$ python -q
>>> import numpy as np
>>> np.set_printoptions(precision=3, suppress=True, linewidth=160, legacy="1.25")
>>> M = np.load("test0.npy")
>>> M
array([[ -5.313,   4.067,   5.323,  -2.671,  -3.449,   7.815, -11.762,   3.279,  -9.629,  -2.033,   0.927],
       [ -5.092,   3.   ,   0.641,  -3.848,  -7.706,   4.826, -13.369,   3.592,  -8.511,  -1.5  ,   0.918],
       [ -0.178,   2.57 ,  12.265,   3.399,  11.809,   7.481,   5.284,  -1.107,  -2.269,  -1.285,  -0.05 ],
       [  4.736,  -2.339,   1.642,   4.224,   9.375,  -3.151,  13.485,  -3.566,   7.554,   1.17 ,  -0.869],
       [  2.368,   0.458,   8.904,   4.445,  12.662,   3.253,  10.54 ,  -2.597,   2.475,  -0.229,  -0.489],
       [  2.93 ,  -4.179, -12.55 ,  -1.302,  -7.584, -10.053,   1.969,  -0.841,   6.859,   2.089,  -0.447],
       [  2.122,  -3.789, -12.876,  -2.035,  -9.228,  -9.543,  -0.351,  -0.228,   5.578,   1.895,  -0.298],
       [ -2.325,  -0.499,  -8.987,  -4.435, -12.674,  -3.339, -10.464,   2.574,  -2.391,   0.249,   0.482],
       [ -5.325,   3.979,   4.855,  -2.816,  -3.93 ,   7.546, -12.014,   3.335,  -9.573,  -1.99 ,   0.932],
       [ -2.88 ,   4.157,  12.583,   1.351,   7.698,  10.028,  -1.82 ,   0.801,  -6.781,  -2.078,   0.437],
       [ -0.544,  -2.031, -11.611,  -3.782, -12.347,  -6.461,  -6.916,   1.56 ,   0.972,   1.015,   0.177],
       [ -0.511,  -2.057, -11.647,  -3.766, -12.327,  -6.511,  -6.843,   1.539,   1.033,   1.029,   0.171],
       [ -4.263,   1.649,  -3.749,  -4.458, -10.679,   1.48 , -13.206,   3.439,  -6.435,  -0.824,   0.798],
       [  5.045,  -2.899,  -0.271,   3.917,   7.995,  -4.563,  13.417,  -3.596,   8.373,   1.449,  -0.912]])
>>> left, sigma, VT = np.linalg.svd(M)
>>> V = VT[:(sigma > 1e-8).sum()]
>>> rng = np.random.default_rng(45773)
>>> x0 = M[2] + 4 * M[6] + rng.integers(2) * np.eye(11)[8]
>>> x0
array([  8.312, -12.587, -39.24 ,  -4.742, -25.102, -30.691,   3.879,  -2.019,  21.044,   6.293,  -1.243])
>>> np.diag(V.T @ V)
array([0.071, 0.053, 0.416, 0.052, 0.406, 0.264, 0.455, 0.032, 0.235, 0.013, 0.002])
>>> left, sigma, VT = np.linalg.svd(M)
>>> np.argmax(sigma[:-1] / (sigma[1:] + 1e-6)) + 1
2
>>> sigma.round(3) + 0
array([57.267, 48.171,  0.   ,  0.   ,  0.   ,  0.   ,  0.   ,  0.   ,  0.   ,  0.   ,  0.   ])
>>> other = left[:, :2] @ np.diag(sigma[:2]) @ VT[:2]
>>> np.round(np.linalg.norm(M - other) / np.linalg.norm(M), 3)
0.0
>>> round(np.linalg.norm(M - other, 2), 3), round(sigma[2], 3)
(0.0, 0.0)
>>> np.linalg.matrix_rank(other)
2
>>> np.linalg.matrix_rank(M, rtol=0.05)
2
>>> other = M + rng.integers(-2, 3, (14, 2)) @ rng.integers(-2, 3, (2, 11))
>>> other
array([[ -3.313,   8.067,   7.323,  -0.671,  -5.449,   3.815, -11.762,   5.279, -13.629,  -4.033,  -1.073],
       [ -1.092,   8.   ,   1.641,  -2.848, -11.706,  -1.174, -12.369,   3.592, -13.511,  -2.5  ,  -3.082],
       [  0.822,   1.57 ,  10.265,   1.399,  10.809,   7.481,   6.284,  -4.107,  -1.269,   0.715,  -1.05 ],
       [  7.736,   0.661,   1.642,   4.224,   6.375,  -7.151,  14.485,  -4.566,   4.554,   1.17 ,  -3.869],
       [  6.368,   5.458,   9.904,   5.445,   8.662,  -2.747,  11.54 ,  -2.597,  -2.525,  -1.229,  -4.489],
       [  7.93 ,  -0.179, -13.55 ,  -2.302, -12.584, -16.053,   3.969,  -3.841,   2.859,   3.089,  -5.447],
       [  5.122,  -0.789, -12.876,  -2.035, -12.228, -13.543,   0.649,  -1.228,   2.578,   1.895,  -3.298],
       [ -4.325,   1.501,  -4.987,  -0.435, -10.674,  -3.339, -12.464,   8.574,  -4.391,  -3.751,   2.482],
       [ -7.325,  -0.021,   2.855,  -4.816,  -1.93 ,  11.546, -12.014,   1.335,  -5.573,   0.01 ,   2.932],
       [ -2.88 ,   7.157,  15.583,   4.351,   7.698,   8.028,  -2.82 ,   4.801,  -9.781,  -5.078,   0.437],
       [  2.456,   0.969, -11.611,  -3.782, -15.347, -10.461,  -5.916,   0.56 ,  -2.028,   1.015,  -2.823],
       [  3.489,  -0.057, -13.647,  -5.766, -16.327, -10.511,  -4.843,  -2.461,  -0.967,   3.029,  -3.829],
       [ -7.263,   1.649,  -0.749,  -1.458,  -7.679,   3.48 , -15.206,   8.439,  -6.435,  -3.824,   3.798],
       [ 10.045,   1.101,  -1.271,   2.917,   2.995, -10.563,  15.417,  -6.596,   4.373,   2.449,  -5.912]])
>>> np.linalg.matrix_rank(other - M, tol=1e-8)
2
>>> np.abs(other - M).sum(axis=1)
array([26., 32., 15., 21., 32., 37., 21., 30., 26., 22., 21., 32., 27., 37.])
>>> np.round(np.linalg.svd(other - M, compute_uv=False), 3) + 0
array([31.204, 18.797,  0.   ,  0.   ,  0.   ,  0.   ,  0.   ,  0.   ,  0.   ,  0.   ,  0.   ])
>>> K = np.load("layer3.npy")
>>> K
array([[ -0.067,  -0.003,  -0.01 ,   0.133,  -0.057,  -0.03 ,   0.154,   0.015,   0.029,   0.172],
       [ -4.   ,  -1.818,  -1.083,  -4.871,  -3.142,  -8.068,  -9.049,  -7.707,  -5.193,  -2.986],
       [ -2.133,  -2.014,  -1.005,  -2.907,  -3.098,  -4.9  ,  -5.825,  -4.868,  -4.061,  -2.126],
       [  1.968,   2.062,   1.025,   3.181,   2.902,   5.214,   5.964,   5.023,   3.927,   2.043],
       [  1.939,  -1.953,  -0.91 ,   0.888,  -3.07 ,   1.193,  -0.13 ,   1.065,  -1.955,  -0.129],
       [ -4.156,   2.086,   0.994,  -2.887,   3.103,  -3.931,  -2.986,  -3.934,   1.04 ,  -1.091],
       [ -2.059,  -6.112,  -3.   ,  -5.069,  -9.109,  -9.211, -12.095,  -9.05 ,  -9.754,  -4.024],
       [  5.912,   1.944,   0.971,   7.015,   2.95 ,  10.929,  12.022,  11.096,   5.91 ,   4.044],
       [  4.1  ,   1.786,   0.877,   4.928,   3.   ,   8.009,   9.085,   7.91 ,   4.888,   3.005],
       [ -1.907,  -2.122,  -1.166,  -3.048,  -2.933,  -4.932,  -6.179,  -4.912,  -4.091,  -1.951],
       [  1.845,   6.032,   2.937,   4.969,   9.086,   8.91 ,  11.98 ,   9.023,  10.185,   3.983],
       [  5.807,  -3.924,  -1.978,   3.971,  -6.092,   5.054,   3.043,   4.91 ,  -2.922,   1.01 ],
       [  6.012,   0.113,   0.08 ,   5.998,  -0.072,   9.005,   9.094,   8.862,   2.925,   3.013]])
>>> f = np.array([0, -3, -5])
>>> np.polyval(f, K[12])
array([-23.036,  -5.339,  -5.24 , -22.994,  -4.784, -32.015, -32.282, -31.586, -13.775, -14.039])
>>> other = np.c_[K[:, :2] @ np.array([[7, 0], [4, 2]]), np.array([2, 1, -1, 2, -1, 0, -2, 2, -2, -2, -1, -1, -1])]
>>> other
array([[ -0.481,  -0.006,   2.   ],
       [-35.272,  -3.636,   1.   ],
       [-22.987,  -4.028,  -1.   ],
       [ 22.024,   4.124,   2.   ],
       [  5.761,  -3.906,  -1.   ],
       [-20.748,   4.172,   0.   ],
       [-38.861, -12.224,  -2.   ],
       [ 49.16 ,   3.888,   2.   ],
       [ 35.844,   3.572,  -2.   ],
       [-21.837,  -4.244,  -2.   ],
       [ 37.043,  12.064,  -1.   ],
       [ 24.953,  -7.848,  -1.   ],
       [ 42.536,   0.226,  -1.   ]])
>>> np.linalg.matrix_rank(other)
3
>>> np.linalg.norm(np.linalg.qr(K)[0].T @ other, axis=0) ** 2 / ((other ** 2).sum(axis=0) + 1e-12)
array([1.   , 1.   , 0.933])
>>> np.linalg.matrix_rank(np.c_[K, other])
11
>>> other = np.array([[1, -2], [-2, 3], [-1, 0], [-1, 0], [2, 0], [-3, 2]])
>>> m1 = np.block([[np.zeros((6, 6)), other], [other.T, np.zeros((2, 2))]])
>>> m1
array([[ 0.,  0.,  0.,  0.,  0.,  0.,  1., -2.],
       [ 0.,  0.,  0.,  0.,  0.,  0., -2.,  3.],
       [ 0.,  0.,  0.,  0.,  0.,  0., -1.,  0.],
       [ 0.,  0.,  0.,  0.,  0.,  0., -1.,  0.],
       [ 0.,  0.,  0.,  0.,  0.,  0.,  2.,  0.],
       [ 0.,  0.,  0.,  0.,  0.,  0., -3.,  2.],
       [ 1., -2., -1., -1.,  2., -3.,  0.,  0.],
       [-2.,  3.,  0.,  0.,  0.,  2.,  0.,  0.]])
>>> np.linalg.norm(m1, axis=1).argmax()
6
>>> evals, V = np.linalg.eigh(m1)
>>> np.abs(V[:, -1]).round(6).argmax()
6
>>> evals.round(3) + 0
array([-5.708, -2.102,  0.   ,  0.   ,  0.   ,  0.   ,  2.102,  5.708])
>>> np.round(V.T @ V, 3) + 0
array([[1., 0., 0., 0., 0., 0., 0., 0.],
       [0., 1., 0., 0., 0., 0., 0., 0.],
       [0., 0., 1., 0., 0., 0., 0., 0.],
       [0., 0., 0., 1., 0., 0., 0., 0.],
       [0., 0., 0., 0., 1., 0., 0., 0.],
       [0., 0., 0., 0., 0., 1., 0., 0.],
       [0., 0., 0., 0., 0., 0., 1., 0.],
       [0., 0., 0., 0., 0., 0., 0., 1.]])
>>> np.round(V.T @ m1 @ V, 3) + 0
array([[-5.708,  0.   ,  0.   ,  0.   ,  0.   ,  0.   ,  0.   ,  0.   ],
       [ 0.   , -2.102,  0.   ,  0.   ,  0.   ,  0.   ,  0.   ,  0.   ],
       [ 0.   ,  0.   ,  0.   ,  0.   ,  0.   ,  0.   ,  0.   ,  0.   ],
       [ 0.   ,  0.   ,  0.   ,  0.   ,  0.   ,  0.   ,  0.   ,  0.   ],
       [ 0.   ,  0.   ,  0.   ,  0.   ,  0.   ,  0.   ,  0.   ,  0.   ],
       [ 0.   ,  0.   ,  0.   ,  0.   ,  0.   ,  0.   ,  0.   ,  0.   ],
       [ 0.   ,  0.   ,  0.   ,  0.   ,  0.   ,  0.   ,  2.102,  0.   ],
       [ 0.   ,  0.   ,  0.   ,  0.   ,  0.   ,  0.   ,  0.   ,  5.708]])
>>> m1 @ m1
array([[  5.,  -8.,  -1.,  -1.,   2.,  -7.,   0.,   0.],
       [ -8.,  13.,   2.,   2.,  -4.,  12.,   0.,   0.],
       [ -1.,   2.,   1.,   1.,  -2.,   3.,   0.,   0.],
       [ -1.,   2.,   1.,   1.,  -2.,   3.,   0.,   0.],
       [  2.,  -4.,  -2.,  -2.,   4.,  -6.,   0.,   0.],
       [ -7.,  12.,   3.,   3.,  -6.,  13.,   0.,   0.],
       [  0.,   0.,   0.,   0.,   0.,   0.,  20., -14.],
       [  0.,   0.,   0.,   0.,   0.,   0., -14.,  17.]])
>>> np.trace(m1)
0.0
>>> np.linalg.determinant(m1)
Traceback (most recent call last):
  File "<python-input-43>", line 1, in <module>
    np.linalg.determinant(m1)
    ^^^^^^^^^^^^^^^^^^^^^
AttributeError: module 'numpy.linalg' has no attribute 'determinant'
>>> np.linalg.matrix_power(m1, 4)
array([[ 144., -240.,  -48.,  -48.,   96., -240.,    0.,    0.],
       [-240.,  401.,   82.,   82., -164.,  404.,    0.,    0.],
       [ -48.,   82.,   20.,   20.,  -40.,   88.,    0.,    0.],
       [ -48.,   82.,   20.,   20.,  -40.,   88.,    0.,    0.],
       [  96., -164.,  -40.,  -40.,   80., -176.,    0.,    0.],
       [-240.,  404.,   88.,   88., -176.,  416.,    0.,    0.],
       [   0.,    0.,    0.,    0.,    0.,    0.,  596., -518.],
       [   0.,    0.,    0.,    0.,    0.,    0., -518.,  485.]])
>>> round(float(np.linalg.det(m1)), 3)
0.0
>>> np.allclose(m1, m1.T)
True
>>> x0 = np.array([5, -3, -9, -4, 8, 2, -1, -5])
>>> h = np.maximum(m1 @ x0, 0)
>>> np.tanh(m1 @ x0)
array([ 1.   , -1.   ,  0.762,  0.762, -0.964, -1.   ,  1.   , -1.   ])
>>> np.flatnonzero(h > 1e-9)
array([0, 2, 3, 6])
>>> ang = np.deg2rad(137)
>>> A = np.eye(11)
>>> A[np.ix_([5, 4], [5, 4])] = [[np.cos(ang), -np.sin(ang)], [np.sin(ang), np.cos(ang)]]
>>> A
array([[ 1.   ,  0.   ,  0.   ,  0.   ,  0.   ,  0.   ,  0.   ,  0.   ,  0.   ,  0.   ,  0.   ],
       [ 0.   ,  1.   ,  0.   ,  0.   ,  0.   ,  0.   ,  0.   ,  0.   ,  0.   ,  0.   ,  0.   ],
       [ 0.   ,  0.   ,  1.   ,  0.   ,  0.   ,  0.   ,  0.   ,  0.   ,  0.   ,  0.   ,  0.   ],
       [ 0.   ,  0.   ,  0.   ,  1.   ,  0.   ,  0.   ,  0.   ,  0.   ,  0.   ,  0.   ,  0.   ],
       [ 0.   ,  0.   ,  0.   ,  0.   , -0.731,  0.682,  0.   ,  0.   ,  0.   ,  0.   ,  0.   ],
       [ 0.   ,  0.   ,  0.   ,  0.   , -0.682, -0.731,  0.   ,  0.   ,  0.   ,  0.   ,  0.   ],
       [ 0.   ,  0.   ,  0.   ,  0.   ,  0.   ,  0.   ,  1.   ,  0.   ,  0.   ,  0.   ,  0.   ],
       [ 0.   ,  0.   ,  0.   ,  0.   ,  0.   ,  0.   ,  0.   ,  1.   ,  0.   ,  0.   ,  0.   ],
       [ 0.   ,  0.   ,  0.   ,  0.   ,  0.   ,  0.   ,  0.   ,  0.   ,  1.   ,  0.   ,  0.   ],
       [ 0.   ,  0.   ,  0.   ,  0.   ,  0.   ,  0.   ,  0.   ,  0.   ,  0.   ,  1.   ,  0.   ],
       [ 0.   ,  0.   ,  0.   ,  0.   ,  0.   ,  0.   ,  0.   ,  0.   ,  0.   ,  0.   ,  1.   ]])
>>> q, V = np.linalg.qr(A[:, :2])[0], np.linalg.qr(A[:, 2:])[0]
>>> sigma = np.linalg.svd(q.T @ V, compute_uv=False)
>>> (sigma > 0.9).sum()
0
>>> np.round(np.linalg.norm(q @ q.T - V @ V.T, 2), 3)
1.0
